$ python3 -q
>>> import numpy as np
>>> np.set_printoptions(precision=1, suppress=True, linewidth=140, legacy="1.25")
>>> r0 = np.array([6, 4, 7, 4, 2])
>>> arr = np.array([np.roll(r0, i) for i in range(5)])
>>> print(arr)
[[6 4 7 4 2]
 [2 6 4 7 4]
 [4 2 6 4 7]
 [7 4 2 6 4]
 [4 7 4 2 6]]
>>> A2 = np.array([[0, 2, 2], [2, 1, 2]])
>>> basis = np.kron(A2, arr)
>>> print(basis.shape)
(10, 15)
>>> print(np.round(np.linalg.norm(basis, 2), 1), round(np.linalg.norm(A2, 2) * np.linalg.norm(arr, 2), 1))
87.6 87.6
>>> print(arr - arr[0])
[[ 0  0  0  0  0]
 [-4  2 -3  3  2]
 [-2 -2 -1  0  5]
 [ 1  0 -5  2  2]
 [-2  3 -3 -2  4]]
>>> print(np.count_nonzero(arr))
25
>>> print(np.abs(arr).max())
7
>>> print(np.unravel_index(np.abs(arr).argmax(), arr.shape))
(0, 2)
>>> arr[5]
Traceback (most recent call last):
  File "<python-input-13>", line 1, in <module>
    arr[5]
    ~~~^^^
IndexError: index 5 is out of bounds for axis 0 with size 5
>>> print(np.diff(arr, axis=0))
[[-4  2 -3  3  2]
 [ 2 -4  2 -3  3]
 [ 3  2 -4  2 -3]
 [-3  3  2 -4  2]]
>>> print(np.linalg.svd(arr, compute_uv=False))
[23.   4.8  4.8  3.8  3.8]
>>> print(arr.sum(axis=0))
[23 23 23 23 23]
>>> vec = np.array([2, -3, 1, -2, -3])
>>> y = arr @ vec
>>> print(y)
[ -7 -36 -21 -20 -31]
>>> print(np.linalg.solve(arr, -3 * y))
[-6.  9. -3.  6.  9.]
>>> print(np.linalg.solve(arr, y))
[ 2. -3.  1. -2. -3.]
>>> hat = np.triu(np.array([[-4, -2, 0, 2, -1],
...     [3, 4, 2, 2, 0],
...     [-1, -5, -4, 5, 4],
...     [-2, 3, 0, 3, -1],
...     [2, 2, 4, 3, 1]]), 1) + np.eye(5)
>>> A2 = hat @ arr @ np.linalg.inv(hat)
>>> print(np.trace(A2), np.trace(arr))
30.0 30
>>> print(round(float(np.linalg.det(A2)), 1))
7843.0
>>> print(np.poly(A2))
[    1.   -30.   180.  -520.  2250. -7843.]
>>> print(np.linalg.matrix_rank(A2))
5
>>> m1 = np.loadtxt("sample5.csv", delimiter=",")
>>> print(m1.round(1) + 0)
[[ 26.2  17.3  21.6 -90.2]
 [ 17.1  10.6  11.1 -70. ]
 [ 15.9   9.7   9.7 -67. ]
 [ 15.3   9.3   9.  -65.6]
 [  9.6   5.1   2.8 -51.3]
 [  8.6   4.4   1.8 -48.7]
 [  5.6   2.2  -1.2 -39.9]
 [  1.8  -0.5  -4.5 -26.5]
 [  0.6  -1.2  -5.2 -21.1]
 [  0.1  -1.6  -5.4 -18.2]
 [  0.1  -1.6  -5.4 -18.2]
 [ -0.7  -1.9  -4.8 -10.2]
 [ -0.7  -1.7  -3.9  -6.9]
 [ -0.4  -1.   -1.9  -2.7]
 [ -0.3  -0.9  -1.7  -2.3]
 [ -0.2  -0.5  -1.   -1.3]
 [  0.    0.2   0.3   0.3]
 [ -0.5   1.1   1.4   2.5]
 [ -6.    0.1  -3.5   5.7]
 [ -9.2  -1.1  -7.3   7.1]
 [-18.7  -5.3 -18.6  11.4]
 [-29.1 -10.4 -31.7  16.4]
 [-40.8 -16.5 -46.6  22.4]
 [-43.5 -18.  -50.1  23.9]
 [-49.6 -21.2 -57.9  27.1]
 [-50.3 -21.6 -58.9  27.5]]
>>> D = np.linalg.norm(m1[:, None] - m1[None], axis=-1)
>>> print(D.mean(axis=1).argmax())
0
>>> print(np.unravel_index(D.round(6).argmax(), D.shape))
(0, 25)
>>> print(D[0].round(6).argsort(kind="stable")[:4])
[0 1 2 3]
>>> print(D[:5, :5])
[[ 0.  25.4 29.  30.8 47.9]
 [25.4  0.   3.6  5.4 22.5]
 [29.   3.6  0.   1.8 18.9]
 [30.8  5.4  1.8  0.  17.1]
 [47.9 22.5 18.9 17.1  0. ]]
